$ python3 -q
>>> import numpy as np
>>> from numpy import linalg as LA
>>> np.set_printoptions(suppress=True, linewidth=120)
>>> data = np.loadtxt("mat.csv", delimiter=",")
>>> data
array([[0., 2., 1., 1.],
       [1., 0., 2., 1.],
       [1., 1., 0., 2.],
       [2., 1., 1., 0.]])
>>> r0 = np.array([-5, -6, 3])
>>> np.cross(data[3, :3], data[1, :3])
array([ 2., -3., -1.])
>>> np.correlate(data[3], data[1], "full")
array([2., 5., 3., 4., 1., 1., 0.])
>>> np.array([np.convolve(row, r0, "same") for row in data])
array([[-10., -17.,  -5.,  -3.],
       [ -6.,  -7., -17.,   0.],
       [-11.,  -3.,  -7., -12.],
       [-17.,  -5.,  -3.,   3.]])
>>> x0 = np.array([-2, 3, -2, 3])
>>> h1 = np.maximum(data @ x0, 0)
>>> np.maximum(data @ x0, 0) - np.maximum(-data @ x0, 0)
array([ 7., -3.,  7., -3.])
>>> np.round(np.tanh(data @ x0), 3)
array([ 1.   , -0.995,  1.   , -0.995])
>>> r0 = np.array([2, -1, -3, 1])
>>> A2 = data + np.outer(r0, np.eye(4)[3])
>>> LA.matrix_rank(LA.inv(A2) - LA.inv(data), tol=1e-8)
np.int64(1)
>>> m1 = np.load("a.npy")
>>> m1
array([[  0,   0,   0],
       [  0,   0,   0],
       [ -8,   3,  -3],
       [  0,  -6,  -3],
       [  0,   0,  -1],
       [-16,   0,  -8],
       [ -8,   3,  -3],
       [  0,   0,   0],
       [  0,   0,  -1],
       [ -8,  -3,  -6],
       [  0,   0,   0],
       [ -8,  -3,  -6],
       [  0,   0,   0],
       [  0,   0,   0],
       [ -8,  -3,  -5],
       [  0,   0,   0],
       [-16,   0,  -8],
       [ -8,   3,  -3],
       [  0,   0,   0]])
>>> idx = m1[:, 2] > np.median(m1[:, 2])
>>> r0 = m1[idx].mean(axis=0) - m1[~idx].mean(axis=0)
>>> ((m1 - m1.mean(axis=0)) @ r0 > 0).astype(int)
array([1, 1, 0, 1, 1, 0, 0, 1, 1, 0, 1, 0, 1, 1, 0, 1, 0, 0, 1])
>>> np.round(LA.norm(m1, axis=0), 3)
array([29.933,  9.487, 16.217])
>>> np.round(LA.norm(m1[9] - m1[1]), 3)
np.float64(10.44)
>>> np.round(LA.norm(m1, axis=1), 3)
array([ 0.   ,  0.   ,  9.055,  6.708,  1.   , 17.889,  9.055,  0.   ,  1.   , 10.44 ,  0.   , 10.44 ,  0.   ,  0.   ,
        9.899,  0.   , 17.889,  9.055,  0.   ])
>>> round(LA.norm(m1) ** 2 / LA.norm(m1, 2) ** 2, 3)
np.float64(1.094)
>>> LA.norm(m1, axis=1).argmax()
np.int64(5)
>>> m1[9] @ m1[1]
np.int64(0)
>>> C2 = np.cov(m1, rowvar=False)
>>> np.round(np.corrcoef(m1.T), 3)
array([[ 1.   , -0.114,  0.929],
       [-0.114,  1.   ,  0.239],
       [ 0.929,  0.239,  1.   ]])
>>> np.argsort(-m1.std(axis=0).round(6), kind="stable")
array([0, 2, 1])
>>> round(float(np.corrcoef(m1[:, 2], m1[:, 1])[0, 1]), 3)
0.239
>>> C2.shape
(3, 3)
>>> np.round(np.polyfit(m1[:, 2], m1[:, 1], 1), 3)
array([0.185, 0.142])
>>> C2.round(3)
array([[31.064, -1.404, 14.784],
       [-1.404,  4.895,  1.509],
       [14.784,  1.509,  8.152]])
>>> A = np.load("block14.npy")
>>> print(A)
[[6 4 5 6]
 [6 4 5 6]
 [5 3 4 5]]
>>> LA.matrix_rank(A, rtol=0.1)
np.int64(1)
>>> LA.cond(A) > 100
np.True_
>>> [round(float(x), 3) for x in LA.svd(A, compute_uv=False)[:3]]
[17.347, 0.27, 0.0]
>>> np.argsort(-LA.norm(A, axis=0).round(6), kind="stable")[:3]
array([0, 3, 2])
>>> np.round(LA.norm(A, 2) / LA.norm(A), 3)
np.float64(1.0)
>>> round(float(LA.norm(A[2] - A[1])), 3)
2.0
>>> round(float(LA.norm(A, 1)), 3), round(LA.norm(A, np.inf), 3)
(17.0, np.float64(21.0))
>>> np.round(LA.norm(A, axis=0), 3)
array([9.849, 6.403, 8.124, 9.849])
>>> LA.norm(A, axis=1).argmax()
np.int64(0)
>>> round(float(LA.norm(A) ** 2 / LA.norm(A, 2) ** 2), 3)
1.0
>>> arr = np.load("case10.npy")
>>> print(arr)
[[-5  0  0  0]
 [ 0  1  0  0]
 [ 0  0 -2  2]
 [ 0  0 -5 -5]]
>>> r0 = np.array([-5, 5, 2])
>>> np.correlate(arr[0], arr[3], "full")
array([25, 25,  0,  0,  0,  0,  0])
>>> np.polyval(r0, arr[0])
array([-148,    2,    2,    2])
>>> X = np.loadtxt("run19.csv", delimiter=",")
>>> print(X)
[[-2.  0.  0.]
 [ 0. -1.  2.]
 [ 0.  2.  2.]]
>>> print(round(float(LA.eigvalsh(X).min()), 3))
-2.0
>>> [round(float(LA.det(X[:i, :i])), 2) + 0 for i in range(1, 4)]
[-2.0, 2.0, 12.0]
>>> W0 = np.load("out4.npy")
>>> W0
array([[-17.34 ,  -6.965,  -4.16 ],
       [-24.385,  -4.532,  -4.327],
       [ -7.154,  -0.225,  -1.011],
       [ 14.625,  -0.998,   4.398],
       [ 16.335, -13.278,   4.391],
       [  0.302,   7.666,  -1.654],
       [ -4.155,  -5.59 ,  -0.754],
       [ -7.035,   5.135,  -2.438],
       [-19.214,  -9.001,  -2.602],
       [  8.23 ,   4.019,   2.601],
       [  2.848,  -3.633,   0.131],
       [ 30.805,   3.522,   6.284],
       [ -6.668,  -5.985,  -0.73 ],
       [-14.839,  -6.86 ,  -3.558],
       [ -0.154,   0.342,   0.605],
       [-15.374,  -1.68 ,  -3.335],
       [  2.224,  -7.042,   1.934],
       [ -2.825,  -1.783,  -0.444],
       [ 12.254,   2.44 ,   3.027],
       [ 19.395,   1.469,   3.56 ],
       [-13.717,  -0.927,  -1.825],
       [ -5.777,  -2.546,  -0.478]])
>>> C2 = W0.T @ W0
>>> C2.round(3)
array([[4149.848,  537.66 ,  854.4  ],
       [ 537.66 ,  639.601,   57.949],
       [ 854.4  ,   57.949,  191.977]])
>>> M = np.load("dump.npy")
>>> M
array([[0.6 , 0.2 , 0.2 ],
       [0.  , 0.75, 0.25],
       [0.2 , 0.4 , 0.4 ]])
>>> w1 = np.array([[4, 1, -3], [1, 1, -4], [-5, 5, 2]])
>>> b = np.array([1, 0, -2])
>>> act = np.maximum(M @ w1 + b, 0)
>>> (act > 0).mean(axis=0)
array([1., 1., 0.])
>>> W2 = np.array([[-5, 7], [-8, -9], [-1, 5]])
>>> w1 @ W2
array([[-25,   4],
       [ -9, -22],
       [-17, -70]])
>>> K = np.load("test14.npy")
>>> K
array([[-5.597, -5.406, -5.928],
       [-6.944, -5.675, -5.271],
       [-5.742, -6.257, -4.865],
       [-6.549, -4.819, -7.848],
       [-7.391, -5.243, -6.783],
       [-6.794, -7.307, -5.8  ],
       [-5.957, -7.313, -6.568],
       [-3.739, -5.325, -8.863],
       [-5.27 , -7.092, -6.89 ],
       [-6.068, -7.406, -6.075]])
>>> rng = np.random.default_rng(358)
>>> idx = rng.permutation(3)
>>> A2 = K[:, idx] * rng.choice([-1, 1], 3)
>>> A2
array([[-5.597, -5.406, -5.928],
       [-6.944, -5.675, -5.271],
       [-5.742, -6.257, -4.865],
       [-6.549, -4.819, -7.848],
       [-7.391, -5.243, -6.783],
       [-6.794, -7.307, -5.8  ],
       [-5.957, -7.313, -6.568],
       [-3.739, -5.325, -8.863],
       [-5.27 , -7.092, -6.89 ],
       [-6.068, -7.406, -6.075]])
>>> Uu, _, Vt = LA.svd(K.T @ A2)
>>> idx
array([0, 1, 2])
>>> np.round(LA.lstsq(K, A2)[0], 3) + 0
array([[1., 0., 0.],
       [0., 1., 0.],
       [0., 0., 1.]])
>>> C2 = np.cov(K, rowvar=False)
>>> C2.shape
(3, 3)
>>> print(C2.round(3))
[[ 1.071 -0.004 -0.621]
 [-0.004  1.023 -0.451]
 [-0.621 -0.451  1.424]]
>>> vals, evecs = LA.eigh(C2)
>>> x0 = np.array([3, 0, 2])
>>> round(float(x0 @ C2 @ x0), 3)
7.883
>>> np.round(evecs * np.maximum(vals, 0) @ evecs.T, 3)
array([[ 1.071, -0.004, -0.621],
       [-0.004,  1.023, -0.451],
       [-0.621, -0.451,  1.424]])
>>> round(float(np.abs(C2).sum(axis=1).max()), 3), np.round(np.abs(vals).max(), 3)
(2.496, np.float64(2.027))
>>> np.round(evecs * np.abs(vals) @ evecs.T, 3)
array([[ 1.071, -0.004, -0.621],
       [-0.004,  1.023, -0.451],
       [-0.621, -0.451,  1.424]])
